$ python -q
>>> import numpy as np
>>> from numpy import linalg as LA
>>> np.set_printoptions(precision=4, suppress=True, linewidth=160)
>>> def tidy(a):
...     return np.round(a, 4) + 0
... 
>>> X = np.load("run14.npy")
>>> X
array([[  0,   0,   0],
       [ -5, -15, -15],
       [  2,   6,   6],
       [  1,   3,   3]])
>>> # column 2 repeats column 1
>>> LA.norm(X, axis=1).argmax()
np.int64(1)
>>> X[3] @ X[2]
np.int64(38)
>>> tidy(LA.norm(X, 2))
np.float64(23.8747)
>>> np.argsort(-LA.norm(X, axis=0).round(6), kind="stable")[:3]
array([1, 2, 0])
>>> [round(float(x), 4) for x in LA.svd(X, compute_uv=False)[:3]]
[23.8747, 0.0, 0.0]
>>> tidy(LA.norm(X, 2) / LA.norm(X))
np.float64(1.0)
>>> LA.matrix_rank(X, rtol=0.1)
np.int64(1)
>>> m1 = np.loadtxt("case0.csv", delimiter=",")
>>> m1
array([[-59.7918,  78.8032,  20.1771,  81.8191],
       [-57.9847,  78.8562,  21.3365,  80.5808],
       [-61.5414,  79.0837,  19.4248,  80.6666],
       [-60.204 ,  80.8957,  20.06  ,  78.3448],
       [-61.3147,  79.4329,  20.4388,  80.0807],
       [-61.6606,  78.5261,  20.1785,  80.2135],
       [-59.9465,  80.1124,  19.9257,  79.2584],
       [-59.2327,  79.6951,  21.3837,  79.9222],
       [-60.3233,  82.011 ,  19.3426,  79.5619],
       [-58.6624,  79.5281,  21.6092,  79.0142],
       [-59.398 ,  79.5964,  20.3999,  78.539 ],
       [-60.2133,  80.783 ,  18.2466,  80.4621],
       [-60.3975,  80.9253,  21.045 ,  81.6279],
       [-59.6315,  79.8938,  19.6063,  79.4206],
       [-60.0727,  80.2748,  20.4375,  80.2954],
       [-60.4219,  78.3671,  20.7031,  77.8823],
       [-61.2515,  80.5396,  22.0246,  80.3766],
       [-59.825 ,  80.2017,  19.6562,  79.6708],
       [-58.593 ,  79.2726,  19.6828,  79.6825],
       [-60.678 ,  78.6516,  21.2742,  78.2517],
       [-59.8051,  78.9264,  19.0892,  80.4672],
       [-61.3067,  79.8039,  18.6964,  79.5022],
       [-59.1061,  79.8602,  20.7476,  78.3527],
       [-61.7176,  79.7735,  22.0382,  80.942 ],
       [-60.4841,  79.4109,  20.0669,  83.1972],
       [-59.6879,  80.3005,  20.0953,  78.6039],
       [-61.2416,  79.6788,  20.7477,  81.5059],
       [-57.7455,  79.2714,  18.9067,  78.6226],
       [-61.0284,  78.2797,  19.005 ,  80.7421],
       [-59.954 ,  79.8365,  19.6298,  79.6015]])
>>> x = np.array([2, 4, -6, -9])
>>> target = m1 @ x
>>> tidy(LA.lstsq(m1, target)[0])
array([ 2.,  4., -6., -9.])
>>> tidy(LA.pinv(m1) @ m1)
array([[1., 0., 0., 0.],
       [0., 1., 0., 0.],
       [0., 0., 1., 0.],
       [0., 0., 0., 1.]])
>>> rng = np.random.default_rng(34)
>>> target = target + 0.1 * rng.normal(size=30)
>>> tidy(target)
array([-661.8093, -653.9166, -649.0388, -622.2402, -648.1925, -652.2301, -632.3174, -647.2533, -624.6958, -640.0563, -629.5993, -630.8841, -658.0267,
       -632.1829, -644.4177, -632.6355, -655.8539, -633.8527, -635.2478, -638.7489, -642.572 , -631.0933, -628.4882, -664.9439, -672.4857, -626.1017,
       -661.6982, -619.3996, -649.6956, -634.7357])
>>> c, *_ = LA.lstsq(m1, target)
>>> tidy(LA.norm(target - m1 @ c))
np.float64(0.3991)
>>> [round(float(LA.norm(LA.solve(m1.T @ m1 + lam * np.eye(4), m1.T @ target))), 2) for lam in (0, 1, 10, 100)]
[11.71, 11.41, 9.42, 5.56]
>>> Xs = m1 - m1.mean(axis=0)
>>> evecs = LA.svd(Xs)[2][:1]
>>> Y = Xs - Xs @ evecs.T @ evecs
>>> tidy(LA.norm(Y) / LA.norm(Xs))
np.float64(0.7662)
>>> K = np.load("arr.npy")
>>> tidy(K)
array([[ 0.4737,  0.1579, -0.4737],
       [ 0.1579,  0.0526, -0.1579],
       [-0.4737, -0.1579,  0.4737]])
>>> # symmetric, so the eigenvalues are real
>>> w, evecs = LA.eigh(K)
>>> tidy(evecs.T @ K @ evecs)
array([[0., 0., 0.],
       [0., 0., 0.],
       [0., 0., 1.]])
>>> (w > 1e-8).sum(), (w < -1e-8).sum()
(np.int64(1), np.int64(0))
>>> tidy(evecs.T @ evecs)
array([[1., 0., 0.],
       [0., 1., 0.],
       [0., 0., 1.]])
>>> tidy(LA.eigvalsh(K + -3 * np.eye(3)))
array([-3., -3., -2.])
>>> tidy(w)
array([0., 0., 1.])
>>> tidy(w.sum()), np.trace(K)
(np.float64(1.0), np.float64(1.0))
